$ python3 -q
>>> import numpy as np
>>> np.set_printoptions(precision=2, suppress=True, linewidth=140, sign=" ")
>>> def tidy(a):
...     return np.round(a, 2) + 0
... 
>>> K = np.load("dump.npy")
>>> K
array([[ 3.,  2.,  0.,  2.,  2.,  0.],
       [ 2.,  3.,  0.,  2.,  2.,  0.],
       [ 0.,  0.,  3.,  0.,  0.,  2.],
       [ 2.,  2.,  0.,  3.,  2.,  0.],
       [ 2.,  2.,  0.,  2.,  3.,  0.],
       [ 0.,  0.,  2.,  0.,  0.,  3.]])
>>> M2 = K / np.linalg.norm(K, axis=1, keepdims=True)
>>> cov = M2 @ M2.T
>>> np.argwhere(np.triu(np.abs(cov) > 0.95, 1))
array([[ 0,  1],
       [ 0,  3],
       [ 0,  4],
       [ 1,  3],
       [ 1,  4],
       [ 3,  4]])
>>> np.degrees(np.arccos(np.clip(cov[4, 5], -1, 1)))
np.float64(90.0)
>>> def softmax(z):
...     e = np.exp(z - z.max(axis=-1, keepdims=True))
...     return e / e.sum(axis=-1, keepdims=True)
... 
>>> tidy(softmax(10 * K[0]))
array([ 1.,  0.,  0.,  0.,  0.,  0.])
>>> att = K @ K.T / np.sqrt(6)
>>> softmax(att).round(6).argmax(axis=1)
array([ 0,  1,  2,  3,  4,  5])
>>> rng = np.random.default_rng(903)
>>> z = rng.permutation(6)
>>> M2 = K[:, z] * rng.choice([-1, 1], 6)
>>> M2
array([[-3.,  0.,  0.,  2., -2., -2.],
       [-2.,  0.,  0.,  2., -3., -2.],
       [-0.,  3.,  2.,  0., -0., -0.],
       [-2.,  0.,  0.,  3., -2., -2.],
       [-2.,  0.,  0.,  2., -2., -3.],
       [-0.,  2.,  3.,  0., -0., -0.]])
>>> U, _, Vt = np.linalg.svd(K.T @ M2)
>>> z
array([ 0,  2,  5,  3,  1,  4])
>>> tidy(U @ Vt)
array([[-1.,  0.,  0.,  0.,  0.,  0.],
       [ 0.,  0.,  0.,  0., -1.,  0.],
       [ 0.,  1.,  0.,  0.,  0.,  0.],
       [ 0.,  0.,  0.,  1.,  0.,  0.],
       [ 0.,  0.,  0.,  0.,  0., -1.],
       [ 0.,  0.,  1.,  0.,  0.,  0.]])
>>> (np.linalg.matrix_power((K != 0) + (K.T != 0) + np.eye(6), 6) > 0).astype(int)
array([[ 1,  1,  0,  1,  1,  0],
       [ 1,  1,  0,  1,  1,  0],
       [ 0,  0,  1,  0,  0,  1],
       [ 1,  1,  0,  1,  1,  0],
       [ 1,  1,  0,  1,  1,  0],
       [ 0,  0,  1,  0,  0,  1]])
>>> np.flatnonzero(np.linalg.matrix_power((K != 0) + (K.T != 0) + np.eye(6), 6)[5])
array([ 2,  5])
>>> K @ K
array([[ 21.,  20.,   0.,  20.,  20.,   0.],
       [ 20.,  21.,   0.,  20.,  20.,   0.],
       [  0.,   0.,  13.,   0.,   0.,  12.],
       [ 20.,  20.,   0.,  21.,  20.,   0.],
       [ 20.,  20.,   0.,  20.,  21.,   0.],
       [  0.,   0.,  12.,   0.,   0.,  13.]])
>>> tidy(np.sort(np.linalg.eigvals(K).real))
array([ 1.,  1.,  1.,  1.,  5.,  9.])
>>> feats = np.load("x.npy")
>>> feats
array([[-0.86,  0.05,  4.92, -0.95, -0.87],
       [-0.94,  0.06,  5.26, -0.98, -0.96],
       [-0.85, -0.16,  4.89, -0.92, -1.02],
       [-1.06, -0.09,  5.14, -1.04, -0.94],
       [-1.07,  0.05,  4.97, -1.11, -1.01],
       [-1.06, -0.13,  5.  , -1.08, -1.07],
       [-1.01,  0.04,  4.85, -0.9 , -0.85],
       [-1.09, -0.08,  4.89, -1.  , -1.07],
       [-1.09, -0.02,  4.85, -1.08, -0.85],
       [ 3.05,  5.02, -4.  ,  1.11,  5.05],
       [ 2.87,  4.88, -4.1 ,  0.95,  4.85],
       [ 3.1 ,  4.9 , -3.91,  0.99,  4.99],
       [ 3.21,  5.  , -3.8 ,  1.07,  5.03],
       [ 2.84,  4.94, -3.92,  0.95,  4.86],
       [ 3.03,  5.02, -4.13,  0.95,  5.09],
       [ 2.84,  5.  , -4.  ,  1.  ,  5.03],
       [ 2.97,  5.03, -3.93,  1.11,  5.16],
       [ 3.12,  5.06, -4.09,  1.16,  5.03]])
>>> t3 = np.stack([feats, -3 * feats, feats[::-1]])
>>> (t3 @ feats.T).shape
(3, 18, 18)
>>> np.linalg.matrix_rank(t3.reshape(3, -1))
np.int64(2)
>>> M2 = np.c_[feats[:, :4] @ np.array([[-1, -7, 6, 0], [-8, 8, -5, -8], [1, -3, -2, 6], [-7, -9, -8, -4]]), np.array([1, 4, 1, 1, 1, 4, 4, 1, 0, 0, 2, 1, 3, 0, 3, 3, 4, 1])]
>>> tidy(M2)
array([[ 12.03,   0.21,  -7.65,  32.92,   1.  ],
       [ 12.58,   0.1 ,  -8.62,  35.  ,   4.  ],
       [ 13.46,  -1.72,  -6.72,  34.3 ,   1.  ],
       [ 14.2 ,   0.64,  -7.87,  35.72,   1.  ],
       [ 13.41,   2.97,  -7.73,  33.86,   1.  ],
       [ 14.66,   1.1 ,  -7.07,  35.36,   4.  ],
       [ 11.84,   0.94,  -8.76,  32.38,   4.  ],
       [ 13.62,   1.32,  -7.92,  33.98,   1.  ],
       [ 13.66,   2.64,  -7.5 ,  33.58,   0.  ],
       [-54.98,  20.82,  -7.68, -68.6 ,   0.  ],
       [-52.66,  22.7 ,  -6.58, -67.44,   2.  ],
       [-53.14,  20.32,  -6.  , -66.62,   1.  ],
       [-54.5 ,  19.3 ,  -6.7 , -67.08,   3.  ],
       [-52.93,  22.85,  -7.42, -66.84,   0.  ],
       [-53.97,  22.79,  -6.26, -68.74,   3.  ],
       [-53.84,  23.12,  -7.96, -68.  ,   3.  ],
       [-54.91,  21.25,  -8.35, -68.26,   4.  ],
       [-55.81,  20.47,  -7.68, -69.66,   1.  ]])
>>> np.linalg.matrix_rank(np.c_[feats, M2])
np.int64(6)
>>> tidy(np.linalg.norm(M2 - feats @ np.linalg.lstsq(feats, M2)[0], axis=0))
array([ 0.  ,  0.  ,  0.  ,  0.  ,  5.84])
>>> np.linalg.matrix_rank(M2)
np.int64(5)
>>> tidy(np.linalg.norm(np.linalg.qr(feats)[0].T @ M2, axis=0) ** 2 / ((M2 ** 2).sum(axis=0) + 1e-12))
array([ 1.  ,  1.  ,  1.  ,  1.  ,  0.67])
>>> z = feats[:, 0] > np.median(feats[:, 0])
>>> u = feats[z].mean(axis=0) - feats[~z].mean(axis=0)
>>> tidy(u)
array([ 4.01,  5.01, -8.96,  2.04,  5.97])
>>> np.argsort(-np.abs(u).round(6), kind="stable")
array([ 2,  4,  1,  0,  3])
